% python3 -q
>>> import numpy as np
>>> np.set_printoptions(precision=3, suppress=True, linewidth=200)
>>> tidy = lambda a: np.round(a, 3) + 0
>>> m1 = np.loadtxt("run2.csv", delimiter=",")
>>> print(m1)
[[ 0.645  0.449 -0.402 -0.131 -0.389  0.033  0.401 -0.058 -0.575  1.426 -0.501]
 [ 0.449 -0.441 -1.131  0.918  0.908 -0.445  0.969 -0.571  0.526  0.105  0.046]
 [-0.402 -1.131  0.439  1.11   0.08   0.238 -0.189 -0.361  0.075 -0.232 -0.835]
 [-0.131  0.918  1.11  -0.94   0.471 -0.874  0.28  -0.295  0.662  0.589  0.85 ]
 [-0.389  0.908  0.08   0.471 -1.695 -0.266 -0.125 -0.843  1.132 -0.172 -0.593]
 [ 0.033 -0.445  0.238 -0.874 -0.266 -1.321  0.373  0.179  0.429 -0.817 -0.752]
 [ 0.401  0.969 -0.189  0.28  -0.125  0.373  0.86   1.097  0.16   0.733  0.357]
 [-0.058 -0.571 -0.361 -0.295 -0.843  0.179  1.097 -1.242 -0.444 -0.061  0.181]
 [-0.575  0.526  0.075  0.662  1.132  0.429  0.16  -0.444 -0.817 -0.048  0.202]
 [ 1.426  0.105 -0.232  0.589 -0.172 -0.817  0.733 -0.061 -0.048 -1.272  1.197]
 [-0.501  0.046 -0.835  0.85  -0.593 -0.752  0.357  0.181  0.202  1.197 -0.217]]
>>> other = np.linalg.inv(m1)
>>> print(tidy(np.linalg.cond(m1)))
3.003
>>> print((np.abs(other) > 1e-9).astype(int))
[[1 1 1 1 1 1 1 1 1 1 1]
 [1 1 1 1 1 1 1 1 1 1 1]
 [1 1 1 1 1 1 1 1 1 1 1]
 [1 1 1 1 1 1 1 1 1 1 1]
 [1 1 1 1 1 1 1 1 1 1 1]
 [1 1 1 1 1 1 1 1 1 1 1]
 [1 1 1 1 1 1 1 1 1 1 1]
 [1 1 1 1 1 1 1 1 1 1 1]
 [1 1 1 1 1 1 1 1 1 1 1]
 [1 1 1 1 1 1 1 1 1 1 1]
 [1 1 1 1 1 1 1 1 1 1 1]]
>>> print(np.all(np.linalg.eigvalsh(m1) > 0))
False
>>> J = np.array([[-2, -1, 0, 1, 2],
...     [3, 4, 5, 6, 7],
...     [8, 9, 10, 11, 12],
...     [13, 14, 15, 16, 17],
...     [18, 19, 20, 21, 22],
...     [23, 24, 25, 26, 27],
...     [28, 29, 30, 31, 32],
...     [33, 34, 35, 36, 37],
...     [38, 39, 40, 41, 42],
...     [43, 44, 45, 46, 47],
...     [48, 49, 50, 51, 52]])
>>> # rank 2
>>> print(np.argsort(-np.linalg.norm(J, axis=0).round(6), kind="stable")[:3])
[4 3 2]
>>> print([round(float(x), 3) for x in np.linalg.svd(J, compute_uv=False)[:3]])
[219.553, 5.602, 0.0]
>>> f = np.array([-1, 0])
>>> print(np.correlate(J[9], J[7], "full"))
[1591 3176 4754 6324 7885 6284 4694 3116 1551]
>>> print(np.convolve(J[9], f))
[-43 -44 -45 -46 -47   0]
>>> x = np.array([-2, 0, 1, 2, 2])
>>> a = np.maximum(J @ x, 0)
>>> print(tidy(np.tanh(J @ x)))
[1. 1. 1. 1. 1. 1. 1. 1. 1. 1. 1.]
>>> print(np.flatnonzero(a > 1e-9))
[ 0  1  2  3  4  5  6  7  8  9 10]
>>> print(a)
[ 10  25  40  55  70  85 100 115 130 145 160]
>>> print(J.T @ a)
[29755 30690 31625 32560 33495]
>>> print(np.maximum(J @ (3 * x), 0))
[ 30  75 120 165 210 255 300 345 390 435 480]
>>> print(J * (a > 1e-9)[:, None])
[[-2 -1  0  1  2]
 [ 3  4  5  6  7]
 [ 8  9 10 11 12]
 [13 14 15 16 17]
 [18 19 20 21 22]
 [23 24 25 26 27]
 [28 29 30 31 32]
 [33 34 35 36 37]
 [38 39 40 41 42]
 [43 44 45 46 47]
 [48 49 50 51 52]]
>>> arr = np.loadtxt("case2.csv", delimiter=",")
>>> print(tidy(arr))
[[ 13.604  -3.907  -7.675  -5.791   3.861]
 [ 10.393  -3.119  -5.095  -4.155   2.802]
 [  8.644  -2.664  -3.748  -3.316   2.285]
 [  8.546  -2.638  -3.673  -3.27    2.257]
 [  6.676  -2.124  -2.304  -2.428   1.762]
 [  6.308  -2.019  -2.045  -2.27    1.672]
 [  6.087  -1.955  -1.893  -2.177   1.62 ]
 [  5.147  -1.678  -1.261  -1.791   1.408]
 [  5.111  -1.667  -1.237  -1.776   1.401]
 [  4.743  -1.556  -1.001  -1.632   1.324]
 [  1.507  -0.481   0.573  -0.546   0.758]
 [  0.675  -0.178   0.591  -0.319   0.563]
 [  0.644  -0.167   0.582  -0.31    0.552]
 [  0.455  -0.102   0.505  -0.25    0.468]
 [  0.421  -0.091   0.486  -0.238   0.449]
 [  0.303  -0.055   0.401  -0.193   0.372]
 [  0.118  -0.011   0.199  -0.096   0.19 ]
 [  0.041  -0.002   0.076  -0.037   0.075]
 [ -0.142  -0.027  -0.351   0.195  -0.386]
 [ -0.181  -0.048  -0.474   0.276  -0.542]
 [ -0.232  -0.086  -0.646   0.404  -0.782]
 [ -0.263  -0.115  -0.755   0.494  -0.948]
 [ -0.287  -0.141  -0.838   0.568  -1.084]
 [ -0.288  -0.142  -0.841   0.572  -1.09 ]
 [ -0.312  -0.17   -0.924   0.652  -1.233]
 [ -0.415  -0.304  -1.239   1.022  -1.877]
 [ -0.524  -0.452  -1.492   1.427  -2.551]
 [ -0.552  -0.489  -1.545   1.529  -2.717]
 [ -0.827  -0.819  -1.888   2.466  -4.19 ]
 [ -1.067  -1.066  -2.03    3.2    -5.298]
 [ -2.37   -2.085  -1.962   6.541 -10.071]
 [ -2.514  -2.179  -1.915   6.872 -10.527]
 [ -2.542  -2.197  -1.905   6.937 -10.617]
 [ -2.772  -2.342  -1.819   7.456 -11.328]
 [ -4.303  -3.195  -1.059  10.693 -15.675]
 [ -4.361  -3.224  -1.026  10.81  -15.83 ]
 [ -5.915  -3.962  -0.057  13.839 -19.791]
 [ -5.921  -3.965  -0.053  13.85  -19.805]]
>>> # looks like rank 3
>>> Xc = arr - arr.mean(axis=0)
>>> left, s, Vh = np.linalg.svd(Xc, full_matrices=False)
>>> print(tidy(Vh[0] * np.sign(Vh[0, np.abs(Vh[0]).argmax()])))
[ 0.437  0.051 -0.064 -0.54   0.715]
>>> print(tidy((s ** 2).sum() ** 2 / (s ** 4).sum()))
1.264
>>> print(np.linalg.matrix_rank(Xc))
3
>>> print(tidy(s ** 2 / (s ** 2).sum()))
[0.882 0.11  0.008 0.    0.   ]
>>> left, s, Vh = np.linalg.svd(arr)
>>> print(np.argmax(s[:-1] / (s[1:] + 1e-6)) + 1)
3
>>> other = left[:, :3] @ np.diag(s[:3]) @ Vh[:3]
>>> print(tidy(np.linalg.norm(arr - other) / np.linalg.norm(arr)))
0.0
>>> print(tidy(np.linalg.norm(arr - other, 2)), tidy(s[3]))
0.0 0.0
>>> print(np.linalg.matrix_rank(other))
3
>>> G = np.cov(J, rowvar=False)
>>> print(np.argsort(-J.std(axis=0).round(6), kind="stable"))
[0 1 2 3 4]
>>> print(tidy(np.polyfit(J[:, 4], J[:, 2], 1)))
[ 1. -2.]
>>> print(tidy(np.corrcoef(J.T)))
[[1. 1. 1. 1. 1.]
 [1. 1. 1. 1. 1.]
 [1. 1. 1. 1. 1.]
 [1. 1. 1. 1. 1.]
 [1. 1. 1. 1. 1.]]
>>> print(G)
[[275. 275. 275. 275. 275.]
 [275. 275. 275. 275. 275.]
 [275. 275. 275. 275. 275.]
 [275. 275. 275. 275. 275.]
 [275. 275. 275. 275. 275.]]
>>> print(tidy(np.corrcoef(J[:, 4], J[:, 2])[0, 1]))
1.0
>>> print(np.median(J, axis=0))
[23. 24. 25. 26. 27.]
>>> r = np.linalg.matrix_rank(arr)
>>> print(r)
3
>>> null = np.linalg.svd(arr)[2][r:].T
>>> print(np.linalg.matrix_rank(arr.T @ arr), np.linalg.matrix_rank(arr @ arr.T))
3 3
>>> print([int(np.linalg.matrix_rank(np.delete(arr, i, axis=0))) for i in range(38)])
[3, 3, 3, 3, 3, 3, 3, 3, 3, 3, 3, 3, 3, 3, 3, 3, 3, 3, 3, 3, 3, 3, 3, 3, 3, 3, 3, 3, 3, 3, 3, 3, 3, 3, 3, 3, 3, 3]
>>> print(null.shape)
(5, 2)
>>> print(np.allclose(arr @ null, 0))
True
>>> M = np.load("test11.npy")
>>> print(M)
[[ 2.  0.  2.  2.  0.  0.  0.  0.]
 [ 3.  0.  0.  1.  0.  0.  0.  0.]
 [ 0.  1.  1.  2.  0.  0.  0.  0.]
 [ 3.  1.  3.  1.  0.  0.  0.  0.]
 [ 0.  0.  0.  0. -2.  0.  0.  0.]
 [ 0.  0.  0.  0.  2.  1.  2.  1.]
 [ 0.  0.  0.  0. -2. -1.  0.  2.]
 [ 0.  0.  0.  0. -1.  2.  1.  1.]]
>>> # splits into 2 blocks
>>> other = M / np.linalg.norm(M, axis=1, keepdims=True)
>>> G = other @ other.T
>>> print(np.argwhere(np.triu(np.abs(G) > 0.95, 1)))
[]
>>> print(tidy(np.sort(np.linalg.eigvals(M).real)))
[-2.    -1.742 -0.535 -0.535  0.     0.     3.069  5.742]
>>> print((M != 0).astype(int))
[[1 0 1 1 0 0 0 0]
 [1 0 0 1 0 0 0 0]
 [0 1 1 1 0 0 0 0]
 [1 1 1 1 0 0 0 0]
 [0 0 0 0 1 0 0 0]
 [0 0 0 0 1 1 1 1]
 [0 0 0 0 1 1 0 1]
 [0 0 0 0 1 1 1 1]]
>>> print(tidy(np.linalg.det(M)))
280.0
>>> q, V = np.linalg.qr(m1[:, :10])[0], np.linalg.qr(m1[:, 10:])[0]
>>> s = np.linalg.svd(q.T @ V, compute_uv=False)
>>> print((s > 0.9).sum())
0
>>> W0 = np.loadtxt("out13.csv", delimiter=",")
>>> print(W0)
[[ 59.   0.  -2.   0.  -1.   2.  -3.  -2.   1.  -1.   3.  -3.]
 [  3.  57.  -1.  -1.   1.  -2.   2.   1.   3.  -3.   3.  -3.]
 [ -3.   2. -18.   1.  -1.   1.   3.   0.  -1.   1.   1.   1.]
 [  1.   0.   3. -18.   0.  -2.   3.  -2.   1.   1.   0.   0.]
 [ -1.   0.  -2.   1.  82.   3.  -1.   0.   2.   3.   2.   2.]
 [  2.  -2.   2.  -3.   0. 103.   3.  -2.  -3.   3.   1.  -3.]
 [ -3.  -1.   2.   1.   3.  -2.  41.  -3.   0.  -1.  -1.  -1.]
 [ -1.   0.   2.   1.   1.  -2.  -1.  21.   3.   2.   2.  -1.]
 [  1.  -2.  -3.   2.   1.  -3.  -2.  -2. -43.  -3.  -2.  -3.]
 [  0.  -2.   1.   3.   0.  -2.  -1.  -3.   2.  58.  -1.   3.]
 [ -2.   0.  -3.   3.  -3.   1.  -2.  -2.  -1.  -2. -82.   2.]
 [ -2.  -1.   2.   2.   2.   3.   0.   1.   0.  -2.   2. -42.]]
>>> q, Rm = np.linalg.qr(W0)
>>> print(tidy(q @ Rm))
[[ 59.   0.  -2.   0.  -1.   2.  -3.  -2.   1.  -1.   3.  -3.]
 [  3.  57.  -1.  -1.   1.  -2.   2.   1.   3.  -3.   3.  -3.]
 [ -3.   2. -18.   1.  -1.   1.   3.   0.  -1.   1.   1.   1.]
 [  1.   0.   3. -18.   0.  -2.   3.  -2.   1.   1.   0.   0.]
 [ -1.   0.  -2.   1.  82.   3.  -1.   0.   2.   3.   2.   2.]
 [  2.  -2.   2.  -3.   0. 103.   3.  -2.  -3.   3.   1.  -3.]
 [ -3.  -1.   2.   1.   3.  -2.  41.  -3.   0.  -1.  -1.  -1.]
 [ -1.   0.   2.   1.   1.  -2.  -1.  21.   3.   2.   2.  -1.]
 [  1.  -2.  -3.   2.   1.  -3.  -2.  -2. -43.  -3.  -2.  -3.]
 [  0.  -2.   1.   3.   0.  -2.  -1.  -3.   2.  58.  -1.   3.]
 [ -2.   0.  -3.   3.  -3.   1.  -2.  -2.  -1.  -2. -82.   2.]
 [ -2.  -1.   2.   2.   2.   3.   0.   1.   0.  -2.   2. -42.]]
>>> print(tidy(abs(Rm[0, 0])), tidy(np.linalg.norm(W0[:, 0])))
59.363 59.363
>>> print(np.allclose(Rm.T @ Rm, W0.T @ W0))
True
>>> print((W0 + W0.T) / 2)
[[ 59.    1.5  -2.5   0.5  -1.    2.   -3.   -1.5   1.   -0.5   0.5  -2.5]
 [  1.5  57.    0.5  -0.5   0.5  -2.    0.5   0.5   0.5  -2.5   1.5  -2. ]
 [ -2.5   0.5 -18.    2.   -1.5   1.5   2.5   1.   -2.    1.   -1.    1.5]
 [  0.5  -0.5   2.  -18.    0.5  -2.5   2.   -0.5   1.5   2.    1.5   1. ]
 [ -1.    0.5  -1.5   0.5  82.    1.5   1.    0.5   1.5   1.5  -0.5   2. ]
 [  2.   -2.    1.5  -2.5   1.5 103.    0.5  -2.   -3.    0.5   1.    0. ]
 [ -3.    0.5   2.5   2.    1.    0.5  41.   -2.   -1.   -1.   -1.5  -0.5]
 [ -1.5   0.5   1.   -0.5   0.5  -2.   -2.   21.    0.5  -0.5   0.    0. ]
 [  1.    0.5  -2.    1.5   1.5  -3.   -1.    0.5 -43.   -0.5  -1.5  -1.5]
 [ -0.5  -2.5   1.    2.    1.5   0.5  -1.   -0.5  -0.5  58.   -1.5   0.5]
 [  0.5   1.5  -1.    1.5  -0.5   1.   -1.5   0.   -1.5  -1.5 -82.    2. ]
 [ -2.5  -2.    1.5   1.    2.    0.   -0.5   0.   -1.5   0.5   2.  -42. ]]
>>> print(np.allclose(W0, W0.T))
False
>>> print(W0 @ W0)
[[ 3504.    -2.  -105.   -12.  -164.   322.  -304.  -163.    -1.  -120.   -79.   -56.]
 [  341.  3252.   -75.   -30.   132.  -325.   164.    66.    47.  -362.   -76.   -62.]
 [ -127.    72.   344.   -33.   -52.    69.    88.    -7.    61.    34.  -104.   -57.]
 [   22.     3.  -114.   339.     4.  -172.    68.   -18.   -61.    26.    -6.     5.]
 [ -131.   -21.  -124.    75.  6724.   547.  -125.   -18.    75.   416.    -4.    80.]
 [  303.  -316.   164.  -250.   -11. 10618.   422.  -265.  -190.   492.    13.  -162.]
 [ -308.   -87.    40.    24.   367.  -279.  1694.  -175.    -5.   -89.    28.    25.]
 [  -86.     0.   -12.    27.    94.  -259.   -69.   431.   -58.   149.  -132.    36.]
 [   32.   -17.   170.  -138.    31.  -175.    -7.    58.  1850.   -39.   238.   257.]
 [   -6.  -230.    42.   132.     2.  -313.   -96.  -237.    24.  3353.    14.    57.]
 [   66.    -2.   318.  -317.     0.    20.   100.   134.   110.    41.  6716.  -253.]
 [  -42.   -13.  -113.  -123.    74.   189.    20.   -26.   -13.   -10.  -244.  1767.]]
>>> print((W0 - W0.T) / 2)
[[ 0.  -1.5  0.5 -0.5  0.   0.   0.  -0.5  0.  -0.5  2.5 -0.5]
 [ 1.5  0.  -1.5 -0.5  0.5  0.   1.5  0.5  2.5 -0.5  1.5 -1. ]
 [-0.5  1.5  0.  -1.   0.5 -0.5  0.5 -1.   1.   0.   2.  -0.5]
 [ 0.5  0.5  1.   0.  -0.5  0.5  1.  -1.5 -0.5 -1.  -1.5 -1. ]
 [ 0.  -0.5 -0.5  0.5  0.   1.5 -2.  -0.5  0.5  1.5  2.5  0. ]
 [ 0.   0.   0.5 -0.5 -1.5  0.   2.5  0.   0.   2.5  0.  -3. ]
 [ 0.  -1.5 -0.5 -1.   2.  -2.5  0.  -1.   1.   0.   0.5 -0.5]
 [ 0.5 -0.5  1.   1.5  0.5  0.   1.   0.   2.5  2.5  2.  -1. ]
 [ 0.  -2.5 -1.   0.5 -0.5  0.  -1.  -2.5  0.  -2.5 -0.5 -1.5]
 [ 0.5  0.5  0.   1.  -1.5 -2.5  0.  -2.5  2.5  0.   0.5  2.5]
 [-2.5 -1.5 -2.   1.5 -2.5  0.  -0.5 -2.   0.5 -0.5  0.   0. ]
 [ 0.5  1.   0.5  1.   0.   3.   0.5  1.   1.5 -2.5  0.   0. ]]
